% python3 -q
>>> import numpy as np
>>> np.set_printoptions(precision=2, suppress=True, linewidth=100)
>>> def rnd(a):
...     return np.round(a, 2) + 0
... 
>>> mat = np.load("test18.npy")
>>> mat
array([[1.  , 0.5 , 0.25, 0.12, 0.06, 0.03, 0.02, 0.01, 0.  , 0.  , 0.  , 0.  ],
       [0.5 , 1.  , 0.5 , 0.25, 0.12, 0.06, 0.03, 0.02, 0.01, 0.  , 0.  , 0.  ],
       [0.25, 0.5 , 1.  , 0.5 , 0.25, 0.12, 0.06, 0.03, 0.02, 0.01, 0.  , 0.  ],
       [0.12, 0.25, 0.5 , 1.  , 0.5 , 0.25, 0.12, 0.06, 0.03, 0.02, 0.01, 0.  ],
       [0.06, 0.12, 0.25, 0.5 , 1.  , 0.5 , 0.25, 0.12, 0.06, 0.03, 0.02, 0.01],
       [0.03, 0.06, 0.12, 0.25, 0.5 , 1.  , 0.5 , 0.25, 0.12, 0.06, 0.03, 0.02],
       [0.02, 0.03, 0.06, 0.12, 0.25, 0.5 , 1.  , 0.5 , 0.25, 0.12, 0.06, 0.03],
       [0.01, 0.02, 0.03, 0.06, 0.12, 0.25, 0.5 , 1.  , 0.5 , 0.25, 0.12, 0.06],
       [0.  , 0.01, 0.02, 0.03, 0.06, 0.12, 0.25, 0.5 , 1.  , 0.5 , 0.25, 0.12],
       [0.  , 0.  , 0.01, 0.02, 0.03, 0.06, 0.12, 0.25, 0.5 , 1.  , 0.5 , 0.25],
       [0.  , 0.  , 0.  , 0.01, 0.02, 0.03, 0.06, 0.12, 0.25, 0.5 , 1.  , 0.5 ],
       [0.  , 0.  , 0.  , 0.  , 0.01, 0.02, 0.03, 0.06, 0.12, 0.25, 0.5 , 1.  ]])
>>> f, g = mat[4], mat[6]
>>> rnd(f @ g)
np.float64(0.91)
>>> pr = (f @ g) / (f @ f) * f
>>> rnd(g - pr)
array([-0.01, -0.04, -0.08, -0.15, -0.3 ,  0.23,  0.86,  0.43,  0.22,  0.1 ,  0.05,  0.02])
>>> rnd(np.outer(f, g))
array([[0.  , 0.  , 0.  , 0.01, 0.02, 0.03, 0.06, 0.03, 0.02, 0.01, 0.  , 0.  ],
       [0.  , 0.  , 0.01, 0.01, 0.03, 0.06, 0.12, 0.06, 0.03, 0.01, 0.01, 0.  ],
       [0.  , 0.01, 0.02, 0.03, 0.06, 0.12, 0.25, 0.12, 0.06, 0.03, 0.02, 0.01],
       [0.01, 0.02, 0.03, 0.06, 0.12, 0.25, 0.5 , 0.25, 0.12, 0.06, 0.03, 0.02],
       [0.02, 0.03, 0.06, 0.12, 0.25, 0.5 , 1.  , 0.5 , 0.25, 0.12, 0.06, 0.03],
       [0.01, 0.02, 0.03, 0.06, 0.12, 0.25, 0.5 , 0.25, 0.12, 0.06, 0.03, 0.02],
       [0.  , 0.01, 0.02, 0.03, 0.06, 0.12, 0.25, 0.12, 0.06, 0.03, 0.02, 0.01],
       [0.  , 0.  , 0.01, 0.01, 0.03, 0.06, 0.12, 0.06, 0.03, 0.01, 0.01, 0.  ],
       [0.  , 0.  , 0.  , 0.01, 0.02, 0.03, 0.06, 0.03, 0.02, 0.01, 0.  , 0.  ],
       [0.  , 0.  , 0.  , 0.  , 0.01, 0.02, 0.03, 0.02, 0.01, 0.  , 0.  , 0.  ],
       [0.  , 0.  , 0.  , 0.  , 0.  , 0.01, 0.02, 0.01, 0.  , 0.  , 0.  , 0.  ],
       [0.  , 0.  , 0.  , 0.  , 0.  , 0.  , 0.01, 0.  , 0.  , 0.  , 0.  , 0.  ]])
>>> rnd(pr)
array([0.03, 0.07, 0.14, 0.27, 0.55, 0.27, 0.14, 0.07, 0.03, 0.02, 0.01, 0.01])
>>> vec = np.ones(12)
>>> for _ in range(3):
...     vec = mat @ vec
...     vec /= np.linalg.norm(vec)
...     print(round(vec @ mat @ vec, 2))
... 
2.72
2.74
2.74
>>> rnd(vec)
array([0.17, 0.23, 0.28, 0.32, 0.34, 0.35, 0.35, 0.34, 0.32, 0.28, 0.23, 0.17])
>>> A = np.load("run16.npy")
>>> A
array([[ 0.16,  1.04,  0.08,  0.  ,  0.28],
       [-0.83, -1.69, -0.44,  0.61, -1.41],
       [-1.33,  0.87, -1.5 , -5.35, -0.69],
       [-0.31,  2.05, -0.14,  1.05, -0.58]])
>>> # null space of dimension 2
>>> np.linalg.lstsq(A[:-1].T, A[-1])[2]
np.int32(3)
>>> np.unique(A.round(6), axis=0).shape
(4, 5)
>>> rnd(np.trace(np.linalg.pinv(A) @ A))
np.float64(3.0)
